>>> import numpy as np
>>> np.set_printoptions(suppress=True, linewidth=140)
>>> m1 = np.load("w.npy")
>>> print(m1)
[[ 4  2  6  6]
 [ 2  0  2  4]
 [ 6  2 10  6]
 [ 6  4  6  8]]
>>> # symmetric, so the eigenvalues are real
>>> Uu, s, vt = np.linalg.svd(m1, full_matrices=False)
>>> print(np.round(np.cumsum(s ** 2) / np.sum(s ** 2), 3))
[0.964 0.993 0.999 1.   ]
>>> print((s > 1e-8).sum())
4
>>> print(np.round(Uu.T @ m1 @ vt.T, 3) + 0)
[[20.69   0.     0.     0.   ]
 [ 0.     3.555  0.     0.   ]
 [ 0.     0.     1.746  0.   ]
 [ 0.     0.     0.     0.498]]
>>> print(round(np.sqrt((s ** 2).sum()), 3), round(float(np.linalg.norm(m1)), 3))
21.071 21.071
>>> rng = np.random.default_rng(3535)
>>> idx = rng.permutation(4)
>>> print(idx)
[0 1 2 3]
>>> B = m1[idx][:, idx]
>>> print(np.trace(B))
22
>>> print(round(np.linalg.det(B), 3), round(np.linalg.det(m1[idx]), 3))
64.0 64.0
>>> print(np.diag(B))
[ 4  0 10  8]
>>> B = m1[0, 0] * m1[1:] - np.outer(m1[1:, 0], m1[0])
>>> print(B)
[[  0  -4  -4   4]
 [  0  -4   4 -12]
 [  0   4 -12  -4]]
>>> print(np.linalg.matrix_rank(B), np.linalg.matrix_rank(m1))
3 4
>>> print(np.flatnonzero(~B.round(6).any(axis=1)))
[]
>>> K = np.array([[-3, 2, 0, 1, -2, 4],
...     [-2, 3, 6, -5, -7, 6],
...     [0, 1, 6, -7, -7, 2],
...     [-2, 0, 0, -2, -4, 0],
...     [0, 0, 4, -6, -6, 0],
...     [-3, 3, 6, -6, -9, 6],
...     [-2, 2, 6, -7, -9, 4],
...     [-1, 2, 6, -6, -7, 4],
...     [-2, 4, 6, -3, -5, 8]])
>>> # null space of dimension 3
>>> cov = K.T @ K
>>> print(np.round(np.linalg.eigvalsh(cov)[::-1], 3) + 0)
[1033.727   83.258   20.014    0.       0.       0.   ]
>>> print(np.round(np.linalg.svd(K, compute_uv=False) ** 2, 3) + 0)
[1033.727   83.258   20.014    0.       0.       0.   ]
>>> print(np.diag(cov))
[ 35  47 232 245 390 188]
>>> print((K @ K.T).shape)
(9, 9)
>>> Uu, s, vt = np.linalg.svd(K)
>>> print(s.round(3) + 0)
[32.152  9.125  4.474  0.     0.     0.   ]
>>> B = Uu[:, :3] @ np.diag(s[:3]) @ vt[:3]
>>> print(round(np.linalg.norm(K - B) / np.linalg.norm(K), 3))
0.0
>>> print(np.round(np.linalg.norm(K - B, 2), 3), np.round(s[3], 3))
0.0 0.0
>>> Uu, s, vt = np.linalg.svd(K)
>>> vecs = vt[:(s > 1e-8).sum()]
>>> vec = K[0] + 4 * K[4] + rng.integers(2) * np.eye(6)[0]
>>> print(vec)
[ -2.   2.  16. -23. -26.   4.]
>>> print(round(np.linalg.norm(vec - vecs.T @ vecs @ vec), 3))
0.729
>>> print(np.round(np.diag(vecs.T @ vecs), 3))
[0.469 0.168 0.554 0.469 0.667 0.673]
>>> print(np.allclose(vecs.T @ vecs @ vec, vec))
False
>>> print(np.linalg.matrix_rank(np.vstack([K, vec])))
4
>>> r = np.linalg.matrix_rank(K)
>>> print(r)
3
>>> null = np.linalg.svd(K)[2][r:].T
>>> print([int(np.linalg.matrix_rank(K[:, :j + 1])) for j in range(6)])
[1, 2, 3, 3, 3, 3]
>>> print(np.allclose(K @ null, 0))
True
>>> print([int(np.linalg.matrix_rank(K[:i])) for i in range(1, len(K) + 1)])
[1, 2, 3, 3, 3, 3, 3, 3, 3]
>>> print(null.shape)
(6, 3)
>>> B = K + rng.integers(-2, 3, (9, 3)) @ rng.integers(-2, 3, (3, 6))
>>> print(B)
[[ -3   6  -2  -3  -6   8]
 [  0   3   7  -7 -11  10]
 [  2  -4  10  -5  -5  -1]
 [  3   0   4 -10 -11   4]
 [ -3   1   1  -2  -3  -1]
 [  3  -2  14 -12 -11   3]
 [ -5   6   2  -7  -8   4]
 [ -3   4   4  -6  -5   2]
 [  2  -1  12  -5  -5   5]]
>>> print(np.abs(B - K).sum(axis=1))
[18 13 18 28 15 30 12 10 20]
>>> print(np.round(np.linalg.svd(B - K, compute_uv=False), 3) + 0)
[21.116 15.484  5.134  0.     0.     0.   ]
>>> W0 = np.load("layer6.npy")
>>> print(W0)
[[ 3  0  0  0  0]
 [ 0  1 -1  0  3]
 [ 0 -4  1  0  3]
 [ 0  0  0  2  0]
 [ 0  3 -4  0 -3]]
>>> # splits into 3 blocks
>>> Q, vecs = np.linalg.qr(W0[:, :4])[0], np.linalg.qr(W0[:, 4:])[0]
>>> s = np.linalg.svd(Q.T @ vecs, compute_uv=False)
>>> print((s > 0.9).sum())
0
>>> print(np.round(np.degrees(np.arccos(s.clip(0, 1))), 3))
[47.189]
>>> print(s.round(3))
[0.68]
>>> Q, Rm = np.linalg.qr(W0)
>>> print(round(np.trace(Q @ Q.T), 3))
5.0
>>> print(np.round(Q @ Rm, 3))
[[ 3.  0.  0.  0.  0.]
 [ 0.  1. -1.  0.  3.]
 [ 0. -4.  1.  0.  3.]
 [ 0.  0.  0.  2.  0.]
 [ 0.  3. -4.  0. -3.]]
>>> print(Q.round(3))
[[ 1.     0.     0.     0.     0.   ]
 [-0.    -0.196 -0.132  0.    -0.972]
 [-0.     0.784 -0.616  0.    -0.075]
 [-0.    -0.     0.     1.     0.   ]
 [-0.    -0.588 -0.777 -0.     0.224]]
>>> print(Q.shape, Rm.shape)
(5, 5) (5, 5)
>>> print(np.allclose(Rm.T @ Rm, W0.T @ W0))
True
>>> feats = np.load("mat.npy")
>>> print(feats)
[[ 1  0  0  0  0  0]
 [ 3  2  0  0  0  0]
 [-3 -2 -2  0  0  0]
 [ 1 -3 -3 -1  0  0]
 [-2  3 -1  3 -2  0]
 [ 2  3  2  1 -2 -3]]
>>> t3 = np.stack([feats, 2 * feats, feats[::-1]])
>>> print(t3.sum(axis=0))
[[  5   3   2   1  -2  -3]
 [  7   9  -1   3  -2   0]
 [ -8  -9  -9  -1   0   0]
 [  0 -11 -11  -3   0   0]
 [ -3  11  -3   9  -6   0]
 [  7   9   6   3  -6  -9]]
>>> print(np.linalg.matrix_rank(t3.reshape(3, -1)))
2
>>> print(t3.shape)
(3, 6, 6)
>>> print(np.linalg.matrix_rank(t3))
[6 6 6]
>>> idx = rng.permutation(6)
>>> print(idx)
[1 5 2 0 3 4]
>>> B = feats[idx][:, idx]
>>> print(np.allclose(B, feats))
False
>>> print(B)
[[ 2  0  0  3  0  0]
 [ 3 -3  2  2  1 -2]
 [-2  0 -2 -3  0  0]
 [ 0  0  0  1  0  0]
 [-3  0 -3  1 -1  0]
 [ 3  0 -1 -2  3 -2]]
>>> print(np.trace(B))
-5
>>> print(np.diag(B))
[ 2 -3 -2  1 -1 -2]
>>> print(round(np.linalg.det(B), 3), round(float(np.linalg.det(feats[idx])), 3))
24.0 24.0
>>> vec = np.array([8, 5, 4, 1, 6, 8])
>>> rhs = B @ vec
>>> print(rhs)
[ 19   9 -27   1 -41  20]
>>> print(np.round(np.linalg.solve(B, 3 * rhs), 3))
[24. 15. 12.  3. 18. 24.]
>>> print(np.round(np.linalg.solve(B.T, B[2]), 3))
[ 0. -0.  1. -0. -0. -0.]
>>> print(np.round(np.linalg.solve(B, rhs + B[:, 5]), 3))
[8. 5. 4. 1. 6. 9.]
>>> print(np.round(np.linalg.solve(B, rhs), 3))
[8. 5. 4. 1. 6. 8.]
>>> print(np.round(np.linalg.solve(B, B[:, 2]), 3))
[ 0. -0.  1.  0. -0.  0.]
>>> print([int(np.linalg.matrix_rank(np.linalg.matrix_power(feats, p))) for p in range(1, 7)])
[6, 6, 6, 6, 6, 6]
>>> print(feats @ feats)
[[  1   0   0   0   0   0]
 [  9   4   0   0   0   0]
 [ -3   0   4   0   0   0]
 [  0   3   9   1   0   0]
 [ 17  -7  -5  -9   4   0]
 [  4 -16 -11 -10  10   9]]
>>> X = np.loadtxt("m.csv", delimiter=",")
>>> print(X)
[[0. 0. 0.]
 [0. 9. 0.]
 [0. 0. 3.]]
>>> # rank 2
>>> print(np.prod(np.diag(X)), np.round(np.linalg.det(X), 3))
0.0 0.0
>>> print(np.round(np.linalg.matrix_power(X - np.diag(np.diag(X)), 3), 3))
[[0. 0. 0.]
 [0. 0. 0.]
 [0. 0. 0.]]
>>> print(np.round(np.linalg.matrix_power(X, 2), 3))
[[ 0.  0.  0.]
 [ 0. 81.  0.]
 [ 0.  0.  9.]]
>>> print(np.allclose(X, X.T))
True
>>> print(np.round(np.linalg.pinv(X), 3))
[[0.    0.    0.   ]
 [0.    0.111 0.   ]
 [0.    0.    0.333]]
>>> r = np.linalg.matrix_rank(X)
>>> print(r)
2
>>> null = np.linalg.svd(X)[2][r:].T
>>> print(null[:, 0] / null[np.abs(null[:, 0]).round(6).argmax(), 0])
[1. 0. 0.]
>>> print(X @ null)
[[0.]
 [0.]
 [0.]]
>>> print([int(np.linalg.matrix_rank(X[:, :j + 1])) for j in range(3)])
[0, 1, 2]
>>> print(null @ null.T)
[[1. 0. 0.]
 [0. 0. 0.]
 [0. 0. 0.]]
>>> print(np.allclose(X @ null, 0))
True
>>> print([int(np.linalg.matrix_rank(X[:i])) for i in range(1, len(X) + 1)])
[0, 1, 2]
>>> print(np.linalg.matrix_rank(X.T @ X), np.linalg.matrix_rank(X @ X.T))
2 2
>>> print([int(np.linalg.matrix_rank(np.delete(X, i, axis=0))) for i in range(3)])
[2, 1, 1]
>>> print(null.shape)
(3, 1)
>>> B = np.array([[2, 2], [1, 3]])
>>> Z = np.kron(B, X)
>>> print(Z.shape)
(6, 6)
>>> print(round(np.linalg.norm(Z, 2), 3), round(float(np.linalg.norm(B, 2) * np.linalg.norm(X, 2)), 3))
37.176 37.176
>>> print(Z)
[[ 0.  0.  0.  0.  0.  0.]
 [ 0. 18.  0.  0. 18.  0.]
 [ 0.  0.  6.  0.  0.  6.]
 [ 0.  0.  0.  0.  0.  0.]
 [ 0.  9.  0.  0. 27.  0.]
 [ 0.  0.  3.  0.  0.  9.]]
>>> E = np.array([[-2, -2, -4],
...     [-2, -2, -4],
...     [1, 1, -1],
...     [-2, -2, -4],
...     [1, 1, -1],
...     [-1, -1, -3],
...     [-1, -1, -3]])
>>> print(E)
[[-2 -2 -4]
 [-2 -2 -4]
 [ 1  1 -1]
 [-2 -2 -4]
 [ 1  1 -1]
 [-1 -1 -3]
 [-1 -1 -3]]
>>> r0 = np.array([2, 7])
>>> print(np.array([np.convolve(row, r0, "same") for row in E]))
[[ -4 -18 -22]
 [ -4 -18 -22]
 [  2   9   5]
 [ -4 -18 -22]
 [  2   9   5]
 [ -2  -9 -13]
 [ -2  -9 -13]]
>>> print(np.cross(E[5, :3], E[0, :3]))
[-2  2  0]
>>> print(np.convolve(E[5], r0))
[ -2  -9 -13 -21]
>>> print(np.correlate(E[5], E[0], "full"))
[ 4  6 16  8  6]
>>> print(np.argsort(-np.linalg.norm(E, axis=0).round(6), kind="stable")[:3])
[2 0 1]
>>> Uu, s, vt = np.linalg.svd(E)
>>> vecs = vt[:(s > 1e-8).sum()]
>>> vec = E[6] + 3 * E[4] + rng.integers(2) * np.eye(3)[2]
>>> print(vec)
[ 2.  2. -6.]
>>> print(np.round(vecs.T @ vecs, 3) + 0)
[[0.5 0.5 0. ]
 [0.5 0.5 0. ]
 [0.  0.  1. ]]
>>> print(np.linalg.matrix_rank(np.vstack([E, vec])))
2
>>> F = np.array([[0, -4, -2, 3], [4, 0, 3, 0], [2, -3, 0, -1], [-3, 0, 1, 0]])
>>> # antisymmetric, zero diagonal
>>> print(F.mean(axis=0))
[ 0.75 -1.75  0.5   0.5 ]
>>> print(np.abs(F).max())
4
>>> print(np.diff(F, axis=0))
[[ 4  4  5 -3]
 [-2 -3 -3 -1]
 [-5  3  1  1]]
>>> print(np.unravel_index(np.abs(F).argmax(), F.shape))
(np.int64(0), np.int64(1))
>>> B = F / np.sqrt((F ** 2).mean(axis=1, keepdims=True))
>>> print(np.round(np.linalg.norm(B, axis=1), 3))
[2. 2. 2. 2.]
>>> print(F - F.mean(axis=1, keepdims=True))
[[ 0.75 -3.25 -1.25  3.75]
 [ 2.25 -1.75  1.25 -1.75]
 [ 2.5  -2.5   0.5  -0.5 ]
 [-2.5   0.5   1.5   0.5 ]]
>>> print(np.linalg.matrix_rank(B) == np.linalg.matrix_rank(F))
True
>>> vec = np.array([-2, -4, -2, 2])
>>> print(np.round(np.linalg.eigvals(F).real, 3) + 0)
[0. 0. 0. 0.]
>>> Q = np.linalg.solve(np.eye(4) - F, np.eye(4) + F)
>>> print(np.round(Q @ Q.T, 3) + 0)
[[1. 0. 0. 0.]
 [0. 1. 0. 0.]
 [0. 0. 1. 0.]
 [0. 0. 0. 1.]]
>>> mat = np.loadtxt("x.csv", delimiter=",")
>>> print(mat)
[[ 0. -8.  0. -2.]
 [ 0. -8.  0. -2.]
 [ 0. -3.  0. -4.]
 [ 0. -3.  0. -4.]]
>>> print(np.linalg.matrix_rank(mat, rtol=0.1))
2
>>> print([round(float(x), 3) for x in np.linalg.svd(mat, compute_uv=False)[:3]])
[13.042, 3.987, 0.0]
>>> print(np.round(np.linalg.norm(mat, 2) / np.linalg.norm(mat), 3))
0.956
>>> proj = np.triu(np.array([[-2, 2, 0, 1], [2, 1, 0, 1], [-1, 0, 0, 0], [-2, 0, 1, 1]]), 1) + np.eye(4)
>>> B = proj @ mat @ np.linalg.inv(proj)
>>> print(np.linalg.matrix_rank(B))
2
>>> print(np.trace(B), np.trace(mat))
-12.0 -12.0
>>> print(np.poly(B))
[ 1. 12. 26.  0.  0.]
>>> print(B)
[[  0. -27.   0.  17.]
 [  0. -11.   0.   5.]
 [  0.  -3.   0.  -1.]
 [  0.  -3.   0.  -1.]]
>>> print(proj @ mat - mat @ proj)
[[  0. -19.   0.   0.]
 [  0.  -3.   0.   4.]
 [  0.   0.   0.   3.]
 [  0.   0.   0.   3.]]
